% python3 -q
>>> import numpy as np
>>> import numpy.linalg as la
>>> np.set_printoptions(suppress=True, linewidth=200)
>>> B = np.array([[1, -8], [-2, -5], [1, 4]])
>>> F = np.tile(B, (2, 3))
>>> print(F)
[[ 1 -8  1 -8  1 -8]
 [-2 -5 -2 -5 -2 -5]
 [ 1  4  1  4  1  4]
 [ 1 -8  1 -8  1 -8]
 [-2 -5 -2 -5 -2 -5]
 [ 1  4  1  4  1  4]]
>>> T = np.stack([F, 3 * F, F[::-1]])
>>> la.matrix_rank(T)
array([2, 2, 2])
>>> (T @ F.T).shape
(3, 6, 6)
>>> np.einsum("bij,cij->bc", T, T)
array([[ 666, 1998, -198],
       [1998, 5994, -594],
       [-198, -594,  666]])
>>> la.matrix_rank(T.reshape(3, -1))
np.int64(2)
>>> U, sig, VT = la.svd(F)
>>> vecs = VT[:(sig > 1e-8).sum()]
>>> rng = np.random.default_rng(539)
>>> x = F[5] + -2 * F[0] + rng.integers(2) * np.eye(6)[2]
>>> x
array([-1., 20., -1., 20., -1., 20.])
>>> np.allclose(vecs.T @ vecs @ x, x)
True
>>> r = la.matrix_rank(F)
>>> r
np.int64(2)
>>> ns = la.svd(F)[2][r:].T
>>> [int(la.matrix_rank(np.delete(F, i, axis=0))) for i in range(6)]
[2, 2, 2, 2, 2, 2]
>>> [int(la.matrix_rank(F[:, :j + 1])) for j in range(6)]
[1, 2, 2, 2, 2, 2]
>>> B = F / np.sqrt((F ** 2).mean(axis=1, keepdims=True))
>>> F - F.mean(axis=1, keepdims=True)
array([[ 4.5, -4.5,  4.5, -4.5,  4.5, -4.5],
       [ 1.5, -1.5,  1.5, -1.5,  1.5, -1.5],
       [-1.5,  1.5, -1.5,  1.5, -1.5,  1.5],
       [ 4.5, -4.5,  4.5, -4.5,  4.5, -4.5],
       [ 1.5, -1.5,  1.5, -1.5,  1.5, -1.5],
       [-1.5,  1.5, -1.5,  1.5, -1.5,  1.5]])
>>> la.matrix_rank(F - F.mean(axis=1, keepdims=True))
np.int64(1)
>>> m1 = np.load("dump.npy")
>>> m1
array([[ 5.14, -5.  , -0.07],
       [-0.29,  2.64, -2.22],
       [ 3.83, -0.17, -0.48],
       [ 7.62, -6.48, -7.94],
       [-7.56, 11.08,  0.03],
       [-1.2 ,  6.97,  3.77],
       [-0.22,  9.75, -1.67],
       [-0.44,  0.03, -0.47],
       [-4.68, -2.15, -1.4 ],
       [-6.29,  2.55, -5.42],
       [-0.46,  3.08, -3.52],
       [ 2.48, -6.08,  0.71],
       [-5.43,  1.94, -4.21],
       [-0.84, -7.38, -3.49],
       [ 2.42,  1.84,  1.12],
       [-0.88,  0.27,  4.12],
       [-6.37, -1.38,  0.99]])
>>> B = m1 / la.norm(m1, axis=1, keepdims=True)
>>> C2 = B @ B.T
>>> round(np.degrees(np.arccos(np.clip(C2[10, 14], -1, 1))), 2)
np.float64(87.7)
>>> (C2 - 2 * np.eye(17)).round(6).argmax(axis=1)
array([11, 10,  0,  0,  6,  4,  1,  9, 16, 12,  1,  0,  9, 11,  2,  5,  8])
>>> hat = m1 @ la.solve(m1.T @ m1, m1.T)
>>> la.matrix_rank(np.eye(17) - hat)
np.int64(14)
>>> np.round(la.eigvalsh(hat), 2) + 0
array([0., 0., 0., 0., 0., 0., 0., 0., 0., 0., 0., 0., 0., 0., 1., 1., 1.])
>>> U, sig = la.svd(m1)
Traceback (most recent call last):
  File "<python-input-34>", line 1, in <module>
    U, sig = la.svd(m1)
    ^^^^^^
ValueError: too many values to unpack (expected 2)
>>> U, sig, VT = la.svd(m1, full_matrices=False)
>>> print(np.round(U.T @ U, 2) + 0)
[[1. 0. 0.]
 [0. 1. 0.]
 [0. 0. 1.]]
>>> np.round(np.sqrt((sig ** 2).sum()), 2), round(la.norm(m1), 2)
(np.float64(30.72), np.float64(30.72))
>>> np.round(U.T @ m1 @ VT.T, 2) + 0
array([[24.25,  0.  ,  0.  ],
       [ 0.  , 14.23,  0.  ],
       [ 0.  ,  0.  , 12.38]])
>>> np.abs(U[:, 0]).round(6).argmax()
np.int64(4)
>>> np.allclose(U * sig @ VT, m1)
True
>>> print(sig.round(2))
[24.25 14.23 12.38]
>>> U.shape, sig.shape, VT.shape
((17, 3), (3,), (3, 3))
>>> np.round(np.cumsum(sig ** 2) / np.sum(sig ** 2), 2)
array([0.62, 0.84, 1.  ])
>>> feats = np.array([[0, -2, 0], [-5, -3, -4], [2, -4, 1]])
>>> feats
array([[ 0, -2,  0],
       [-5, -3, -4],
       [ 2, -4,  1]])
>>> la.matrix_rank(feats)
np.int64(3)
>>> feats.sum(axis=1)
array([ -2, -12,  -1])
>>> u = np.array([-5, -4, -1])
>>> np.convolve(feats[1], u)
array([25, 35, 37, 19,  4])
>>> np.array([np.convolve(row, u, "same") for row in feats])
array([[10,  8,  2],
       [35, 37, 19],
       [12,  9,  0]])
>>> print(np.correlate(feats[1], feats[2], "full"))
[-5 17 -2 10 -8]
>>> B = la.inv(feats)
>>> round(float(la.slogdet(feats)[0]), 2)
1.0
>>> round(float(la.cond(feats)), 2)
41.63
>>> round(la.det(feats) * la.det(B), 2)
np.float64(1.0)
>>> print(np.round(la.det(feats) * B, 2) + 0)
[[-19.   2.   8.]
 [ -3.   0.   0.]
 [ 26.  -4. -10.]]
>>> B.round(2) + 0
array([[-3.17,  0.33,  1.33],
       [-0.5 ,  0.  ,  0.  ],
       [ 4.33, -0.67, -1.67]])
>>> np.round(la.inv(B), 2) + 0
array([[ 0., -2.,  0.],
       [-5., -3., -4.],
       [ 2., -4.,  1.]])
>>> np.round(feats @ B, 2) + 0
array([[1., 0., 0.],
       [0., 1., 0.],
       [0., 0., 1.]])
>>> print(np.allclose(B, feats.T))
False
>>> la.matrix_rank(feats, rtol=0.1)
np.int64(2)
>>> round(la.norm(feats, 2) / la.norm(feats), 2)
np.float64(0.82)
>>> np.argsort(-la.norm(feats, axis=0).round(6), kind="stable")[:3]
array([0, 1, 2])
>>> O, r_ = la.qr(feats)
>>> np.round(O @ r_, 2) + 0
array([[ 0., -2.,  0.],
       [-5., -3., -4.],
       [ 2., -4.,  1.]])
>>> W0 = np.loadtxt("test4.csv", delimiter=",")
>>> W0
array([[0., 1., 1.],
       [1., 0., 1.],
       [1., 1., 0.]])
>>> # symmetric
>>> np.argwhere(np.triu(W0))
array([[0, 1],
       [0, 2],
       [1, 2]])
>>> W0 @ W0
array([[2., 1., 1.],
       [1., 2., 1.],
       [1., 1., 2.]])
>>> low = np.diag(W0.sum(axis=1)) - W0
>>> low @ np.ones(3)
array([0., 0., 0.])
>>> low
array([[ 2., -1., -1.],
       [-1.,  2., -1.],
       [-1., -1.,  2.]])
>>> round(la.det(low[1:, 1:]))
3
>>> (la.eigvalsh(low) < 1e-8).sum()
np.int64(1)
>>> la.matrix_rank(low)
np.int64(2)
>>> O, r_ = la.qr(W0)
>>> r_.round(2)
array([[-1.41, -0.71, -0.71],
       [ 0.  ,  1.22,  0.41],
       [ 0.  ,  0.  , -1.15]])
>>> round(np.trace(O @ O.T), 2)
np.float64(3.0)
>>> np.round(O @ r_, 2) + 0
array([[0., 1., 1.],
       [1., 0., 1.],
       [1., 1., 0.]])
>>> O.shape, r_.shape
((3, 3), (3, 3))
>>> O.round(2)
array([[ 0.  ,  0.82, -0.58],
       [-0.71, -0.41, -0.58],
       [-0.71,  0.41,  0.58]])
>>> u = np.array([-2, 1, -2])
>>> B = W0 + np.outer(u, np.eye(3)[2])
>>> la.matrix_rank(B - W0)
np.int64(1)
>>> lab = rng.permutation(3)
>>> B = W0[:, lab] * rng.choice([-1, 1], 3)
>>> B
array([[-1.,  0.,  1.],
       [-0.,  1.,  1.],
       [-1.,  1.,  0.]])
>>> U, _, VT = la.svd(W0.T @ B)
>>> np.round(U @ VT, 2) + 0
array([[ 0.,  1.,  0.],
       [-1.,  0.,  0.],
       [ 0.,  0.,  1.]])
>>> lab
array([1, 0, 2])
